>>> import numpy as np
>>> from numpy import linalg as LA
>>> np.set_printoptions(precision=2, suppress=True, linewidth=140)
>>> def tidy(a):
...     return np.round(a, 2) + 0
... 
>>> E = np.loadtxt("test5.csv", delimiter=",")
>>> print(E)
[[ 1.54  0.7  -0.2  -0.03]
 [-2.69 -1.31 -0.15  0.19]
 [ 1.59  0.79  0.08 -0.06]
 [-0.8  -0.45 -0.06 -0.01]
 [-2.04 -1.05 -0.12  0.  ]
 [-1.16 -0.44  0.06 -0.09]
 [-2.16 -1.26  0.11  0.07]
 [ 0.32  0.27  0.06 -0.19]
 [-1.16 -0.71  0.1   0.02]
 [-1.98 -0.99 -0.07 -0.02]
 [ 0.65  0.7   0.03  0.13]
 [ 1.31  0.58 -0.12 -0.1 ]
 [-0.3  -0.06 -0.02  0.1 ]
 [ 1.28  0.75  0.02 -0.06]
 [ 3.43  1.72  0.1  -0.08]
 [ 0.07 -0.03 -0.05 -0.24]
 [ 1.63  0.9   0.15 -0.03]
 [-3.4  -1.58 -0.04 -0.08]
 [ 3.02  1.61 -0.08 -0.18]
 [ 0.74  0.31  0.04  0.  ]
 [ 0.21  0.06 -0.06 -0.13]
 [ 1.25  0.68  0.   -0.05]
 [-0.74 -0.44  0.1   0.2 ]
 [ 0.   -0.08  0.01  0.01]
 [ 0.14 -0.07 -0.09 -0.01]
 [-1.2  -0.63  0.02 -0.05]
 [ 1.09  0.7   0.02 -0.03]
 [-0.38 -0.12 -0.05 -0.21]]
>>> basis = E[[26, 16]].astype(float)
>>> for _ in range(3):
...     idx = LA.norm(E[:, None] - basis, axis=-1).argmin(axis=1)
...     basis = np.array([E[idx == j].mean(axis=0) for j in range(2)])
... 
>>> idx
array([1, 0, 1, 0, 0, 0, 0, 0, 0, 0, 1, 1, 0, 1, 1, 0, 1, 0, 1, 1, 0, 1, 0, 0, 0, 0, 1, 0])
>>> np.bincount(idx)
array([17, 11])
>>> cen = (E - E.mean(axis=0)) / E.std(axis=0)
>>> np.argwhere(np.abs(cen) > 2)
array([[ 0,  2],
       [ 1,  3],
       [14,  0],
       [14,  1],
       [17,  0],
       [22,  3]])
>>> beta = LA.lstsq(np.delete(cen, 0, axis=1), cen[:, 0])[0]
>>> print(tidy(1 - np.var(cen[:, 0] - np.delete(cen, 0, axis=1) @ beta)))
0.98
>>> tidy(beta)
array([ 0.99, -0.01, -0.01])
>>> B = np.array([[3], [2], [2], [4], [8]])
>>> basis = np.array([[3, -2, 2, -3, 2]])
>>> rng = np.random.default_rng(65)
>>> F = B @ basis + 0.3 * rng.normal(size=(5, 5))
>>> tidy(F)
array([[  8.67,  -5.94,   6.37,  -9.47,   5.81],
       [  5.77,  -3.97,   4.05,  -6.38,   4.08],
       [  6.21,  -3.45,   3.97,  -5.66,   3.92],
       [ 11.61,  -7.84,   7.59, -11.83,   8.15],
       [ 24.3 , -16.27,  16.05, -24.07,  16.3 ]])
>>> B = F + rng.integers(-2, 3, (5, 1)) @ rng.integers(-2, 3, (1, 5))
>>> tidy(B)
array([[  4.67,  -1.94,  10.37,  -5.47,   3.81],
       [  9.77,  -7.97,   0.05, -10.38,   6.08],
       [  6.21,  -3.45,   3.97,  -5.66,   3.92],
       [  7.61,  -3.84,  11.59,  -7.83,   6.15],
       [ 20.3 , -12.27,  20.05, -20.07,  14.3 ]])
>>> tidy(B - F)
array([[-4.,  4.,  4.,  4., -2.],
       [ 4., -4., -4., -4.,  2.],
       [ 0.,  0.,  0.,  0.,  0.],
       [-4.,  4.,  4.,  4., -2.],
       [-4.,  4.,  4.,  4., -2.]])
>>> LA.matrix_rank(B - F, tol=1e-8)
np.int64(1)
>>> LA.cond(F) > 100
np.True_
>>> tidy(LA.norm(F, 2) / LA.norm(F))
np.float64(1.0)
>>> print(np.argsort(-LA.norm(F, axis=0).round(6), kind="stable")[:3])
[3 0 4]
>>> B = np.array([[0, -3, 1], [2, -1, 1]])
>>> basis = np.kron(B, F)
>>> LA.matrix_rank(basis)
np.int64(10)
>>> G = F.T @ F
>>> tidy(np.trace(G)), tidy((F ** 2).sum())
(np.float64(2928.62), np.float64(2928.62))
>>> print(tidy(LA.svd(F, compute_uv=False) ** 2))
[2927.36    0.78    0.36    0.13    0.  ]
>>> (F @ F.T).shape
(5, 5)
>>> tidy(LA.norm(F, 1)), tidy(LA.norm(F, np.inf))
(np.float64(57.4), np.float64(96.99))
>>> tidy(LA.norm(F) ** 2 / LA.norm(F, 2) ** 2)
np.float64(1.0)
>>> tidy(LA.norm(F, 2))
np.float64(54.11)
>>> print(LA.norm(F, axis=1).argmax())
4
>>> tidy(LA.norm(F, "nuc"))
np.float64(55.98)
>>> tidy(LA.norm(F, axis=1))
array([16.57, 11.08, 10.66, 21.44, 44.25])
>>> tidy(F[1] @ F[2])
np.float64(117.7)
>>> J = np.loadtxt("layer8.csv", delimiter=",")
>>> J
array([[ 0.14,  0.18,  0.76,  0.96, -0.54],
       [ 0.18,  0.36,  0.75, -0.78,  0.25],
       [ 0.76,  0.75, -1.06,  0.11,  0.44],
       [ 0.96, -0.78,  0.11, -1.25, -0.34],
       [-0.54,  0.25,  0.44, -0.34, -1.19]])
>>> B = J / LA.norm(J, axis=1, keepdims=True)
>>> G = B @ B.T
>>> tidy(np.degrees(np.arccos(np.clip(G[3, 2], -1, 1))))
np.float64(95.27)
>>> tidy(G[3])
array([-0.39,  0.41, -0.09,  1.  ,  0.06])
>>> (np.abs(G) > 0.9).astype(int)
array([[1, 0, 0, 0, 0],
       [0, 1, 0, 0, 0],
       [0, 0, 1, 0, 0],
       [0, 0, 0, 1, 0],
       [0, 0, 0, 0, 1]])
>>> np.argwhere(np.triu(np.abs(G) > 0.95, 1))
array([], shape=(0, 2), dtype=int64)
>>> idx = rng.permutation(5)
>>> idx
array([4, 0, 3, 1, 2])
>>> B = J[idx][:, idx]
>>> print(tidy(np.sort(np.abs(LA.eigvals(B)))))
[1.   1.   1.01 1.99 2.01]
>>> np.trace(B)
np.float64(-3.0)
>>> np.allclose(B, J)
False
>>> u, r1 = F[4], F[2]
>>> tidy(u @ r1)
np.float64(470.74)
>>> p = (u @ r1) / (u @ u) * u
>>> print(tidy((r1 - p) @ u))
0.0
>>> print(LA.matrix_rank(np.outer(u, r1)))
1
>>> tidy(r1 - p)
array([0.36, 0.47, 0.12, 0.13, 0.01])
>>> tidy(LA.norm(u + r1) ** 2 + LA.norm(u - r1) ** 2)
np.float64(4142.92)
>>> O = J.astype(float).copy()
>>> for j in range(5):
...     O[:, j] -= O[:, :j] @ (O[:, :j].T @ O[:, j])
...     O[:, j] /= LA.norm(O[:, j])
... 
>>> tidy(O.T @ J)
array([[ 1.36, -0.16, -0.51, -0.69,  0.46],
       [ 0.  ,  1.17, -0.38,  0.64,  0.31],
       [ 0.  ,  0.  ,  1.44, -0.26, -0.62],
       [ 0.  ,  0.  ,  0.  ,  1.5 ,  0.08],
       [ 0.  ,  0.  ,  0.  ,  0.  ,  1.17]])
>>> data = np.loadtxt("mat.csv", delimiter=",")
>>> print(tidy(data))
[[0.22 0.05 0.29 0.19 0.22]
 [0.05 0.01 0.07 0.04 0.05]
 [0.29 0.07 0.38 0.25 0.29]
 [0.19 0.04 0.25 0.16 0.19]
 [0.22 0.05 0.29 0.19 0.22]]
>>> left, sig, VT = LA.svd(data)
>>> tidy(sig)
array([1., 0., 0., 0., 0.])
>>> B = left[:, :1] @ np.diag(sig[:1]) @ VT[:1]
>>> print(tidy(np.abs(data - B).max()))
0.0
>>> ang = np.radians(45)
>>> Rm = np.eye(5)
>>> Rm[2, 2] = Rm[0, 0] = np.cos(ang)
>>> Rm[2, 0], Rm[0, 2] = -np.sin(ang), np.sin(ang)
>>> print(tidy(Rm))
[[ 0.71  0.    0.71  0.    0.  ]
 [ 0.    1.    0.    0.    0.  ]
 [-0.71  0.    0.71  0.    0.  ]
 [ 0.    0.    0.    1.    0.  ]
 [ 0.    0.    0.    0.    1.  ]]
>>> B = data @ Rm.T
>>> print(tidy(LA.svd(data, compute_uv=False)), tidy(LA.svd(B, compute_uv=False)))
[1. 0. 0. 0. 0.] [1. 0. 0. 0. 0.]
>>> np.allclose(LA.norm(data, axis=1), LA.norm(B, axis=1))
True
>>> tidy(Rm @ Rm.T)
array([[1., 0., 0., 0., 0.],
       [0., 1., 0., 0., 0.],
       [0., 0., 1., 0., 0.],
       [0., 0., 0., 1., 0.],
       [0., 0., 0., 0., 1.]])
>>> print(tidy(LA.pinv(Rm)))
[[ 0.71  0.   -0.71  0.    0.  ]
 [ 0.    1.    0.    0.    0.  ]
 [ 0.71  0.    0.71  0.    0.  ]
 [ 0.    0.    0.    1.    0.  ]
 [ 0.    0.    0.    0.    1.  ]]
>>> W0 = np.loadtxt("w.csv", delimiter=",")
>>> W0
array([[ 1.,  0.,  0.,  0.],
       [-2.,  1.,  0.,  0.],
       [ 5., -4.,  1.,  0.],
       [ 2.,  1., -3.,  1.]])
>>> tidy(LA.matrix_power(W0 - np.diag(np.diag(W0)), 4))
array([[0., 0., 0., 0.],
       [0., 0., 0., 0.],
       [0., 0., 0., 0.],
       [0., 0., 0., 0.]])
>>> np.prod(np.diag(W0)), tidy(LA.det(W0))
(np.float64(1.0), np.float64(1.0))
>>> tidy(np.sort(LA.eigvals(W0)))
array([1., 1., 1., 1.])
>>> LA.matrix_rank(W0 - W0[0, 0] * np.eye(4))
np.int64(3)
>>> [int(LA.matrix_rank(LA.matrix_power(W0, p))) for p in range(1, 5)]
[4, 4, 4, 4]
>>> W0 @ W0
array([[  1.,   0.,   0.,   0.],
       [ -4.,   1.,   0.,   0.],
       [ 18.,  -8.,   1.,   0.],
       [-13.,  14.,  -6.,   1.]])
